In [1]: import numpy as np

In [2]: np.set_printoptions(suppress=True, linewidth=100)

In [3]: def rnd(a):
   ...:     return np.round(a, 3) + 0
   ...: 

In [4]: F = np.load("dump.npy")

In [5]: F
Out[5]: 
array([[ 0,  0,  0, -1,  0,  0, -1,  0,  0,  0,  1,  0,  0,  0, -2],
       [-2,  1,  0,  0,  2,  0, -1,  0,  0,  0,  1,  0,  0,  0,  0],
       [ 0,  0,  0,  0,  0,  0,  0,  2,  0, -1,  0,  0,  0,  0,  0],
       [ 0,  1,  1,  0,  0,  0,  0,  1,  0, -2,  0,  0,  0,  0,  0],
       [ 1,  0,  0,  0,  1,  0,  2,  0,  0,  0, -2, -1,  0,  0,  0],
       [ 0,  2,  0,  0,  0, -1,  0, -2,  0,  0,  0,  0,  0,  0,  0],
       [ 0,  1,  0,  1,  0,  0,  0,  0,  0,  0, -2,  0,  0,  0,  0]])

In [6]: def softmax(z):
   ...:     e = np.exp(z - z.max(axis=-1, keepdims=True))
   ...:     return e / e.sum(axis=-1, keepdims=True)
   ...: 

In [7]: rnd(softmax(F[1] + -3))
Out[7]: 
array([0.006, 0.117, 0.043, 0.043, 0.317, 0.043, 0.016, 0.043, 0.043, 0.043, 0.117, 0.043, 0.043,
       0.043, 0.043])

In [8]: rnd(softmax(F).sum(axis=1))
Out[8]: array([1., 1., 1., 1., 1., 1., 1.])

In [9]: rnd(softmax(F[1]))
Out[9]: 
array([0.006, 0.117, 0.043, 0.043, 0.317, 0.043, 0.016, 0.043, 0.043, 0.043, 0.117, 0.043, 0.043,
       0.043, 0.043])

In [10]: rnd(softmax(10 * F[1]))
Out[10]: array([0., 0., 0., 0., 1., 0., 0., 0., 0., 0., 0., 0., 0., 0., 0.])

In [11]: scores = F @ F.T / np.sqrt(15)

In [12]: rnd(softmax(scores)[1] @ F)
Out[12]: 
array([-1.418,  0.943,  0.054, -0.038,  1.448, -0.07 , -0.757, -0.002,  0.   , -0.15 ,  0.692,
       -0.015,  0.   ,  0.   , -0.14 ])

In [13]: softmax(scores).round(6).argmax(axis=1)
Out[13]: array([0, 1, 2, 3, 4, 5, 6])

In [14]: A2 = F / np.sqrt((F ** 2).mean(axis=1, keepdims=True))

In [15]: np.linalg.matrix_rank(A2) == np.linalg.matrix_rank(F)
Out[15]: np.True_

In [16]: np.linalg.matrix_rank(F - F.mean(axis=1, keepdims=True))
Out[16]: np.int64(7)

In [17]: rnd(F - F.mean(axis=1, keepdims=True))
Out[17]: 
array([[ 0.2  ,  0.2  ,  0.2  , -0.8  ,  0.2  ,  0.2  , -0.8  ,  0.2  ,  0.2  ,  0.2  ,  1.2  ,
         0.2  ,  0.2  ,  0.2  , -1.8  ],
       [-2.067,  0.933, -0.067, -0.067,  1.933, -0.067, -1.067, -0.067, -0.067, -0.067,  0.933,
        -0.067, -0.067, -0.067, -0.067],
       [-0.067, -0.067, -0.067, -0.067, -0.067, -0.067, -0.067,  1.933, -0.067, -1.067, -0.067,
        -0.067, -0.067, -0.067, -0.067],
       [-0.067,  0.933,  0.933, -0.067, -0.067, -0.067, -0.067,  0.933, -0.067, -2.067, -0.067,
        -0.067, -0.067, -0.067, -0.067],
       [ 0.933, -0.067, -0.067, -0.067,  0.933, -0.067,  1.933, -0.067, -0.067, -0.067, -2.067,
        -1.067, -0.067, -0.067, -0.067],
       [ 0.067,  2.067,  0.067,  0.067,  0.067, -0.933,  0.067, -1.933,  0.067,  0.067,  0.067,
         0.067,  0.067,  0.067,  0.067],
       [ 0.   ,  1.   ,  0.   ,  1.   ,  0.   ,  0.   ,  0.   ,  0.   ,  0.   ,  0.   , -2.   ,
         0.   ,  0.   ,  0.   ,  0.   ]])

In [18]: rng = np.random.default_rng(198)

In [19]: A2 = F + rng.integers(-2, 3, (7, 6)) @ rng.integers(-2, 3, (6, 15))

In [20]: A2
Out[20]: 
array([[ -7,  -3, -11, -11,  12,   3,   3,  -5,   0,  -5,  -1,   4, -11,  -6,   1],
       [ -3,   7,  -2,  -1,  -3,  -1,   6,   8,  -5,   1,  -2,  -4,   0,  -2,   3],
       [  0,   0,   0,   0,  -4,  -3,  -3,   2, -11,   0,   1,  -1,   0,  -2,  -2],
       [  3,  -8,  -8,  -6,  11,   5,   0,  -7,   3,  -6,   4,   2,  -4,  -6,  -1],
       [ -7,   3,  -5,  -3,   7,   1,   7,   1,   0,   4,   0,  -8,  -5,   0,  -1],
       [-14,   8,   2,  -6,   8,  -3,   0,  -4,   2,   2,   2,   0, -10,   2,   2],
       [ -2,   1,   6,   0,   0,  -3,  -7,  -4,  -2,  -1,   0,   5,  -2,   1,   0]])

In [21]: A2 - F
Out[21]: 
array([[ -7,  -3, -11, -10,  12,   3,   4,  -5,   0,  -5,  -2,   4, -11,  -6,   3],
       [ -1,   6,  -2,  -1,  -5,  -1,   7,   8,  -5,   1,  -3,  -4,   0,  -2,   3],
       [  0,   0,   0,   0,  -4,  -3,  -3,   0, -11,   1,   1,  -1,   0,  -2,  -2],
       [  3,  -9,  -9,  -6,  11,   5,   0,  -8,   3,  -4,   4,   2,  -4,  -6,  -1],
       [ -8,   3,  -5,  -3,   6,   1,   5,   1,   0,   4,   2,  -7,  -5,   0,  -1],
       [-14,   6,   2,  -6,   8,  -2,   0,  -2,   2,   2,   2,   0, -10,   2,   2],
       [ -2,   0,   6,  -1,   0,  -3,  -7,  -4,  -2,  -1,   2,   5,  -2,   1,   0]])

In [22]: np.linalg.matrix_rank(A2 - F, tol=1e-8)
Out[22]: np.int64(6)

In [23]: data = np.loadtxt("a.csv", delimiter=",")

In [24]: rnd(data)
Out[24]: 
array([[0.133, 0.111, 0.111, 0.111, 0.089, 0.089, 0.067, 0.067, 0.022, 0.067, 0.067, 0.   , 0.022,
        0.044],
       [0.024, 0.048, 0.119, 0.024, 0.048, 0.119, 0.048, 0.095, 0.095, 0.095, 0.024, 0.119, 0.024,
        0.119],
       [0.089, 0.111, 0.111, 0.022, 0.111, 0.089, 0.067, 0.111, 0.067, 0.089, 0.   , 0.044, 0.   ,
        0.089],
       [0.12 , 0.04 , 0.16 , 0.12 , 0.08 , 0.12 , 0.08 , 0.   , 0.   , 0.04 , 0.04 , 0.   , 0.   ,
        0.2  ],
       [0.083, 0.083, 0.   , 0.056, 0.111, 0.111, 0.028, 0.056, 0.028, 0.139, 0.083, 0.083, 0.056,
        0.083],
       [0.095, 0.071, 0.095, 0.119, 0.048, 0.119, 0.071, 0.   , 0.024, 0.119, 0.095, 0.071, 0.   ,
        0.071],
       [0.034, 0.034, 0.069, 0.069, 0.172, 0.034, 0.069, 0.138, 0.069, 0.069, 0.103, 0.103, 0.034,
        0.   ],
       [0.028, 0.028, 0.139, 0.111, 0.056, 0.083, 0.083, 0.056, 0.028, 0.111, 0.083, 0.   , 0.111,
        0.083],
       [0.065, 0.043, 0.   , 0.087, 0.109, 0.109, 0.087, 0.087, 0.043, 0.087, 0.087, 0.065, 0.065,
        0.065],
       [0.105, 0.026, 0.026, 0.105, 0.132, 0.053, 0.026, 0.   , 0.079, 0.158, 0.132, 0.   , 0.053,
        0.105],
       [0.049, 0.073, 0.024, 0.024, 0.122, 0.098, 0.049, 0.073, 0.073, 0.098, 0.146, 0.024, 0.024,
        0.122],
       [0.106, 0.106, 0.   , 0.021, 0.064, 0.021, 0.064, 0.106, 0.085, 0.021, 0.085, 0.128, 0.085,
        0.106],
       [0.135, 0.081, 0.108, 0.081, 0.108, 0.081, 0.081, 0.027, 0.   , 0.027, 0.   , 0.081, 0.162,
        0.027],
       [0.068, 0.114, 0.045, 0.114, 0.   , 0.   , 0.068, 0.023, 0.114, 0.114, 0.114, 0.091, 0.045,
        0.091]])

In [25]: rnd(np.sort(np.abs(np.linalg.eigvals(data)))[::-1])
Out[25]: 
array([1.   , 0.168, 0.168, 0.139, 0.139, 0.101, 0.101, 0.094, 0.094, 0.094, 0.094, 0.07 , 0.069,
       0.069])

In [26]: rnd(data.sum(axis=1))
Out[26]: array([1., 1., 1., 1., 1., 1., 1., 1., 1., 1., 1., 1., 1., 1.])

In [27]: pr = np.eye(14)[6]

In [28]: for _ in range(7):
    ...:     pr = pr @ data
    ...:     print(pr.round(3))
    ...: 
[0.034 0.034 0.069 0.069 0.172 0.034 0.069 0.138 0.069 0.069 0.103 0.103 0.034 0.   ]
[0.076 0.065 0.062 0.069 0.098 0.085 0.06  0.066 0.048 0.093 0.081 0.054 0.054 0.09 ]
[0.082 0.07  0.07  0.078 0.088 0.08  0.061 0.055 0.053 0.094 0.08  0.055 0.045 0.088]
[0.082 0.07  0.071 0.078 0.088 0.081 0.061 0.056 0.054 0.093 0.08  0.055 0.043 0.09 ]
[0.082 0.07  0.07  0.078 0.088 0.081 0.061 0.056 0.054 0.093 0.08  0.055 0.043 0.09 ]
[0.082 0.07  0.07  0.078 0.088 0.081 0.061 0.056 0.054 0.093 0.08  0.055 0.043 0.09 ]
[0.082 0.07  0.07  0.078 0.088 0.081 0.061 0.056 0.054 0.093 0.08  0.055 0.043 0.09 ]
